$ python3 -q
>>> import numpy as np
>>> np.set_printoptions(precision=1, suppress=True, linewidth=120)
>>> def rd(a):
...     return np.round(a, 1) + 0
... 
>>> F = np.load("test19.npy")
>>> F
array([[ 18,  -3,  -6, -15,   3],
       [ -3,  24,  -7,  -7,  -6],
       [ -6,  -7,  23,   4,   0],
       [-15,  -7,   4,  19,  -1],
       [  3,  -6,   0,  -1,  19]])
>>> O, r_ = np.linalg.qr(F)
>>> rd(O.T @ O)
array([[1., 0., 0., 0., 0.],
       [0., 1., 0., 0., 0.],
       [0., 0., 1., 0., 0.],
       [0., 0., 0., 1., 0.],
       [0., 0., 0., 0., 1.]])
>>> rd(np.abs(np.diag(r_)))
array([24.6, 26.8, 18.4,  1.4, 12.4])
>>> rd(O @ r_)
array([[ 18.,  -3.,  -6., -15.,   3.],
       [ -3.,  24.,  -7.,  -7.,  -6.],
       [ -6.,  -7.,  23.,   4.,   0.],
       [-15.,  -7.,   4.,  19.,  -1.],
       [  3.,  -6.,   0.,  -1.,  19.]])
>>> np.allclose(r_.T @ r_, F.T @ F)
True
>>> rd(abs(r_[0, 0])), rd(np.linalg.norm(F[:, 0]))
(np.float64(24.6), np.float64(24.6))
>>> O.shape, r_.shape
((5, 5), (5, 5))
>>> O, vecs = np.linalg.qr(F[:, :1])[0], np.linalg.qr(F[:, 1:])[0]
>>> s = np.linalg.svd(O.T @ vecs, compute_uv=False)
>>> rd(np.linalg.norm(O @ O.T - vecs @ vecs.T, 2))
np.float64(1.0)
>>> rd(s)
array([1.])
>>> x = np.array([3, 3, 2, 2, 2])
>>> a = np.maximum(F @ x, 0)
>>> rd(np.tanh(F @ x))
array([ 1.,  1.,  1., -1.,  1.])
>>> W0 = np.array([[8, 0, 0, 0], [2, 6, 0, 0], [-8, 4, -7, 0], [0, 5, 1, -3]])
>>> rng = np.random.default_rng(51067)
>>> idx = rng.permutation(4)
>>> M2 = W0[:, idx] * rng.choice([-1, 1], 4)
>>> M2
array([[ 0, -8,  0,  0],
       [ 6, -2,  0,  0],
       [ 4,  8, -7,  0],
       [ 5,  0,  1,  3]])
>>> Uu, _, vt = np.linalg.svd(W0.T @ M2)
>>> idx
array([1, 0, 2, 3])
>>> rd(np.linalg.lstsq(W0, M2)[0])
array([[ 0., -1.,  0.,  0.],
       [ 1.,  0.,  0.,  0.],
       [ 0.,  0.,  1.,  0.],
       [ 0.,  0.,  0., -1.]])
>>> rd(np.sort(np.linalg.eigvals(W0)))
array([-7., -3.,  6.,  8.])
